$ ipython --no-banner

In [1]: import numpy as np

In [2]: np.set_printoptions(precision=3, suppress=True, linewidth=100, legacy="1.25")

In [3]: def rd(a):
   ...:     return np.round(a, 3) + 0
   ...: 

In [4]: Y = np.array([[-1, 3, -3, -5, -4, 0],
   ...:     [0, -2, -3, -1, 0, 5],
   ...:     [5, 1, -3, 1, 3, 0],
   ...:     [0, 3, 3, -5, 4, -4],
   ...:     [-4, 3, 3, -5, -4, 1],
   ...:     [3, -2, -4, -5, -2, -2]])

In [5]: cent = np.array([[2]])

In [6]: F = np.block([[Y, np.array([[-1], [1], [-1], [3], [1], [3]])], [np.zeros((1, 6)), cent]])

In [7]: F
Out[7]: 
array([[-1.,  3., -3., -5., -4.,  0., -1.],
       [ 0., -2., -3., -1.,  0.,  5.,  1.],
       [ 5.,  1., -3.,  1.,  3.,  0., -1.],
       [ 0.,  3.,  3., -5.,  4., -4.,  3.],
       [-4.,  3.,  3., -5., -4.,  1.,  1.],
       [ 3., -2., -4., -5., -2., -2.,  3.],
       [ 0.,  0.,  0.,  0.,  0.,  0.,  2.]])

In [8]: Q, Rm = np.linalg.qr(F)

In [9]: rd(np.trace(Q @ Q.T))
Out[9]: 7.0

In [10]: Q.shape, Rm.shape
Out[10]: ((7, 7), (7, 7))

In [11]: W = np.array([[2, 6, 2, 7],
    ...:     [2, 6, 9, 5],
    ...:     [6, 1, 2, 2],
    ...:     [0, 3, 4, 3],
    ...:     [0, 9, 7, 2],
    ...:     [0, 8, 4, 2],
    ...:     [6, 9, 4, 4]])

In [12]: c = np.array([0, -2, 0, 0])

In [13]: act = np.maximum(F @ W + c, 0)

In [14]: (act > 0).astype(int)
Out[14]: 
array([[0, 0, 0, 0],
       [0, 1, 0, 0],
       [0, 1, 1, 1],
       [1, 1, 1, 1],
       [1, 0, 0, 0],
       [0, 0, 0, 0],
       [1, 1, 1, 1]])

In [15]: np.linalg.matrix_rank(act)
Out[15]: 4

In [16]: cent = np.array([[1, -1, -1], [-3, -1, 2], [1, -1, -3], [-3, 3, 3]])

In [17]: act @ cent
Out[17]: 
array([[   0.,    0.,    0.],
       [ -87.,  -29.,   58.],
       [-239.,   31.,  119.],
       [ -80.,  -60.,  -29.],
       [  22.,  -22.,  -22.],
       [   0.,    0.,    0.],
       [ -52.,  -12.,   20.]])

In [18]: data = np.loadtxt("arr.csv", delimiter=",")

In [19]: data
Out[19]: 
array([[ -9.242, -14.32 ,  -3.582,  22.857,   3.116,  -2.157, -19.404,   2.254, -16.655],
       [ -2.062,  17.055,  -8.231,   9.546,  -5.201,  24.842,  13.675,  20.328,  29.993],
       [  2.111, -10.928,  15.71 ,  -5.728, -11.123,  12.263,   2.213, -14.82 , -15.857],
       [ 13.485, -36.946,   6.999,   8.144,   7.419,  -6.273,  -0.215, -16.23 ,  -9.644],
       [-18.431,  -0.183, -21.288,   7.757,  22.868,  -3.769,   4.378,  15.924, -10.138],
       [-28.004,  13.687,  14.437, -15.289, -15.466, -17.253, -20.084, -20.199,   0.131],
       [ 24.929, -12.711,  -3.579,  16.778,  -6.367,   2.614,  -2.064, -18.654, -13.089],
       [ 21.737,   0.219, -13.597,  24.268,  -6.768,  -8.651,   9.301,  18.125,  13.462],
       [-17.382, -18.03 ,  11.759,   8.736, -10.759,  14.553, -16.105,  -9.112,   7.678],
       [  6.322,  -8.86 , -17.494,   1.207,  22.694, -26.836,  -7.866,   4.228, -23.956],
       [-21.002,  -1.059,  37.798,   6.607,  15.02 ,  -0.507, -32.507,  -8.319, -11.545],
       [-12.948, -13.931, -10.136,  19.38 ,  -2.045,  -1.538,  -7.23 ,  -4.922,  -2.858],
       [-17.617, -17.134,  -2.658,   7.108,  -4.385, -15.402,  -7.303,  10.571, -15.083],
       [ -3.914,  -6.996,   3.418,   1.381, -26.666,  18.057,  -8.358,  -2.857,  -3.052],
       [ -0.762,   1.311,  39.025,   1.93 , -18.1  , -14.399, -15.863, -21.537,   3.672],
       [ 16.443,  14.088, -11.426,  -9.078,   2.869,  11.74 ,   0.784,  17.398, -10.76 ],
       [  0.232,   9.526,  13.7  ,  18.528, -13.508,  16.82 ,  -7.104, -27.774,  17.11 ],
       [-20.603,  -3.267,  -2.875, -12.667,  24.718,  -3.713,  -0.132,  12.506,   9.667],
       [  9.173,  -2.831,  10.928,  -3.191,   0.046, -40.312,   3.241,  10.496, -11.29 ],
       [ 14.253,  -0.324,  -3.644,   7.439,   8.598,  15.096, -23.082,   4.052,  15.102],
       [ -4.981,  15.968, -20.307, -12.582,  -6.71 ,   5.332,  18.367,  -2.914,  10.567],
       [  1.068,   8.609,  -6.886,  -7.121, -38.577, -27.584,  26.686,  15.851,  -4.129],
       [-23.159,  18.004,   9.682, -17.341, -10.781,   1.254,  -8.007,  -7.252,  -0.731]])

In [20]: Ac = data - data.mean(axis=0)

In [21]: Uu, sv, Vt = np.linalg.svd(Ac, full_matrices=False)

In [22]: rd(sv ** 2 / (sv ** 2).sum())
Out[22]: array([0.268, 0.209, 0.167, 0.146, 0.065, 0.057, 0.037, 0.034, 0.017])

In [23]: rd(np.abs(Vt[-1]))
Out[23]: array([0.16 , 0.346, 0.341, 0.459, 0.222, 0.13 , 0.557, 0.073, 0.381])

In [24]: np.abs(Uu[:, 0]).argmax()
Out[24]: 10

In [25]: np.abs(Vt[0]).argmax()
Out[25]: 2

In [26]: Q, Rm = np.linalg.qr(data)

In [27]: rd(np.trace(Q @ Q.T))
Out[27]: 9.0

In [28]: Q.shape, Rm.shape
Out[28]: ((23, 9), (9, 9))

In [29]: rd(np.abs(np.diag(Rm)))
Out[29]: array([72.907, 64.636, 72.947, 51.144, 69.029, 74.182, 42.716, 47.864, 43.944])

In [30]: np.allclose(Rm.T @ Rm, data.T @ data)
Out[30]: True

In [31]: J = np.load("data.npy")

In [32]: J
Out[32]: 
array([[ 0.8, -0.2, -0.2,  0.4, -0.5, -6. ,  0.3,  0.2,  0.9],
       [ 1.5,  0.5, -1.3, -1.2, -1.7, -4. , -1.8,  3.6, -0.8],
       [ 0.3,  0.6,  1.5,  1.1, -0.1,  1. ,  0.7,  2.7,  1. ],
       [-0.1, -0.1, -1. ,  0.9, -1.3, -1. , -0.4,  0.5, -0.3],
       [ 0. ,  2.3, -0.8, -1.6, -0.9,  3. ,  0.8,  0.9,  0.2],
       [ 1.7,  0.5, -0.5, -1.1,  0.3,  1. , -0.6, -0.7,  0.1],
       [-0.5,  0.4,  2.2, -3.4, -0.2, -1. , -0.6, -0.5,  0.4],
       [ 0.4,  0.4,  0.7,  0.2,  0.3, -8. ,  0.3,  1.7, -1. ],
       [-0.7,  0.7, -0.5, -1. , -0.9,  6.5, -1. ,  0.1, -0.1]])

In [33]: rng = np.random.default_rng(328)

In [34]: labels = rng.permutation(9)

In [35]: Y = J[:, labels] * rng.choice([-1, 1], 9)

In [36]: Y
Out[36]: 
array([[ 0.8,  0.2,  0.9, -6. ,  0.4,  0.2, -0.3,  0.5, -0.2],
       [ 1.5,  1.3, -0.8, -4. , -1.2,  3.6,  1.8,  1.7,  0.5],
       [ 0.3, -1.5,  1. ,  1. ,  1.1,  2.7, -0.7,  0.1,  0.6],
       [-0.1,  1. , -0.3, -1. ,  0.9,  0.5,  0.4,  1.3, -0.1],
       [ 0. ,  0.8,  0.2,  3. , -1.6,  0.9, -0.8,  0.9,  2.3],
       [ 1.7,  0.5,  0.1,  1. , -1.1, -0.7,  0.6, -0.3,  0.5],
       [-0.5, -2.2,  0.4, -1. , -3.4, -0.5,  0.6,  0.2,  0.4],
       [ 0.4, -0.7, -1. , -8. ,  0.2,  1.7, -0.3, -0.3,  0.4],
       [-0.7,  0.5, -0.1,  6.5, -1. ,  0.1,  1. ,  0.9,  0.7]])

In [37]: Uu, _, Vt = np.linalg.svd(J.T @ Y)

In [38]: rd(Uu @ Vt)
Out[38]: 
array([[ 1.,  0.,  0.,  0.,  0.,  0.,  0.,  0.,  0.],
       [ 0.,  0.,  0.,  0.,  0.,  0.,  0.,  0.,  1.],
       [ 0., -1.,  0.,  0.,  0.,  0.,  0.,  0.,  0.],
       [ 0.,  0.,  0.,  0.,  1.,  0.,  0.,  0.,  0.],
       [ 0.,  0.,  0.,  0.,  0.,  0.,  0., -1.,  0.],
       [ 0.,  0.,  0.,  1.,  0.,  0.,  0.,  0.,  0.],
       [ 0.,  0.,  0.,  0.,  0.,  0., -1.,  0.,  0.],
       [ 0.,  0.,  0.,  0.,  0.,  1.,  0.,  0.,  0.],
       [ 0.,  0.,  1.,  0.,  0.,  0.,  0.,  0.,  0.]])

In [39]: rd(np.linalg.lstsq(J, Y)[0])
Out[39]: 
array([[ 1.,  0.,  0.,  0.,  0.,  0.,  0.,  0.,  0.],
       [ 0.,  0.,  0.,  0.,  0.,  0.,  0.,  0.,  1.],
       [ 0., -1.,  0.,  0.,  0.,  0.,  0.,  0.,  0.],
       [ 0.,  0.,  0.,  0.,  1.,  0.,  0.,  0.,  0.],
       [ 0.,  0.,  0.,  0.,  0.,  0.,  0., -1.,  0.],
       [ 0.,  0.,  0.,  1.,  0.,  0.,  0.,  0.,  0.],
       [ 0.,  0.,  0.,  0.,  0.,  0., -1.,  0.,  0.],
       [ 0.,  0.,  0.,  0.,  0.,  1.,  0.,  0.,  0.],
       [ 0.,  0.,  1.,  0.,  0.,  0.,  0.,  0.,  0.]])

In [40]: np.allclose(J @ J.T, J.T @ J)
Out[40]: False

In [41]: rd(np.abs(np.linalg.eigvals(J)).max())
Out[41]: 4.493

In [42]: rd(np.sort(np.abs(np.linalg.eigvals(J))))
Out[42]: array([1.287, 1.287, 1.421, 1.535, 2.731, 2.731, 3.622, 3.622, 4.493])

In [43]: rd(np.trace(J))
Out[43]: 4.8

In [44]: np.allclose(J, J.T)
Out[44]: False

In [45]: np.unravel_index(np.abs(J).argmax(), J.shape)
Out[45]: (7, 5)

In [46]: np.linalg.matrix_rank(J)
Out[46]: 9

In [47]: rd(J.sum(axis=1))
Out[47]: array([-4.3, -5.2,  8.8, -2.8,  3.9,  0.7, -3.2, -5. ,  3.1])

In [48]: np.abs(J).max()
Out[48]: 8.0

In [49]: rd(np.linalg.svd(J, compute_uv=False))
Out[49]: array([13.334,  5.653,  4.628,  3.684,  2.413,  2.09 ,  1.734,  0.578,  0.244])

In [50]: J.shape
Out[50]: (9, 9)

In [51]: rd(J - J[0])
Out[51]: 
array([[ 0. ,  0. ,  0. ,  0. ,  0. ,  0. ,  0. ,  0. ,  0. ],
       [ 0.7,  0.7, -1.1, -1.6, -1.2,  2. , -2.1,  3.4, -1.7],
       [-0.5,  0.8,  1.7,  0.7,  0.4,  7. ,  0.4,  2.5,  0.1],
       [-0.9,  0.1, -0.8,  0.5, -0.8,  5. , -0.7,  0.3, -1.2],
       [-0.8,  2.5, -0.6, -2. , -0.4,  9. ,  0.5,  0.7, -0.7],
       [ 0.9,  0.7, -0.3, -1.5,  0.8,  7. , -0.9, -0.9, -0.8],
       [-1.3,  0.6,  2.4, -3.8,  0.3,  5. , -0.9, -0.7, -0.5],
       [-0.4,  0.6,  0.9, -0.2,  0.8, -2. ,  0. ,  1.5, -1.9],
       [-1.5,  0.9, -0.3, -1.4, -0.4, 12.5, -1.3, -0.1, -1. ]])

In [52]: rd(np.linalg.norm(J))
Out[52]: 16.073

In [53]: feats = np.loadtxt("a.csv", delimiter=",")

In [54]: feats
Out[54]: 
array([[ 54.,  17., -21.,  -1.,  11., -17.,  16.],
       [ 17.,  33., -13.,  -3.,  -8., -27.,   2.],
       [-21., -13.,  45.,   7.,  26.,  35.,  36.],
       [ -1.,  -3.,   7.,  26.,  -7.,   4.,   5.],
       [ 11.,  -8.,  26.,  -7.,  35.,  25.,  38.],
       [-17., -27.,  35.,   4.,  25.,  38.,  25.],
       [ 16.,   2.,  36.,   5.,  38.,  25.,  54.]])

In [55]: np.argsort(-np.linalg.norm(feats, axis=0).round(6), kind="stable")[:3]
Out[55]: array([6, 2, 5])

In [56]: [round(float(x), 3) for x in np.linalg.svd(feats, compute_uv=False)[:3]]
Out[56]: [142.461, 84.203, 31.189]

In [57]: rd(np.linalg.norm(feats, 2) / np.linalg.norm(feats))
Out[57]: 0.835

In [58]: labels = rng.permutation(7)

In [59]: labels
Out[59]: array([2, 4, 0, 5, 3, 1, 6])

In [60]: Y = feats[labels][:, labels]

In [61]: Y
Out[61]: 
array([[ 45.,  26., -21.,  35.,   7., -13.,  36.],
       [ 26.,  35.,  11.,  25.,  -7.,  -8.,  38.],
       [-21.,  11.,  54., -17.,  -1.,  17.,  16.],
       [ 35.,  25., -17.,  38.,   4., -27.,  25.],
       [  7.,  -7.,  -1.,   4.,  26.,  -3.,   5.],
       [-13.,  -8.,  17., -27.,  -3.,  33.,   2.],
       [ 36.,  38.,  16.,  25.,   5.,   2.,  54.]])

In [62]: np.trace(Y)
Out[62]: 285.0

In [63]: np.allclose(Y, Y.T)
Out[63]: True

In [64]: rd(np.abs(np.linalg.eigvals(Y)).max())
Out[64]: 142.461

In [65]: (Y + Y.T) / 2
Out[65]: 
array([[ 45.,  26., -21.,  35.,   7., -13.,  36.],
       [ 26.,  35.,  11.,  25.,  -7.,  -8.,  38.],
       [-21.,  11.,  54., -17.,  -1.,  17.,  16.],
       [ 35.,  25., -17.,  38.,   4., -27.,  25.],
       [  7.,  -7.,  -1.,   4.,  26.,  -3.,   5.],
       [-13.,  -8.,  17., -27.,  -3.,  33.,   2.],
       [ 36.,  38.,  16.,  25.,   5.,   2.,  54.]])

In [66]: rd(np.linalg.det(Y))
Out[66]: 0.0

In [67]: Y = feats + rng.integers(-2, 3, (7, 4)) @ rng.integers(-2, 3, (4, 7))

In [68]: Y
Out[68]: 
array([[ 62.,  11., -17.,  -3.,  10., -11.,  17.],
       [ 20.,  33., -14.,   0.,  -5., -27.,   7.],
       [-26.,  -9.,  44.,  10.,  27.,  31.,  35.],
       [ -1.,   0.,   5.,  29.,  -4.,   1.,   9.],
       [ 14., -13.,  31.,  -7.,  33.,  30.,  35.],
       [-15., -32.,  39.,   6.,  24.,  43.,  23.],
       [ 25.,  -6.,  41.,   0.,  35.,  33.,  53.]])

In [69]: np.linalg.matrix_rank(Y - feats, tol=1e-8)
Out[69]: 4

In [70]: rd(np.linalg.svd(Y - feats, compute_uv=False))
Out[70]: array([25.318,  9.875,  6.332,  1.541,  0.   ,  0.   ,  0.   ])
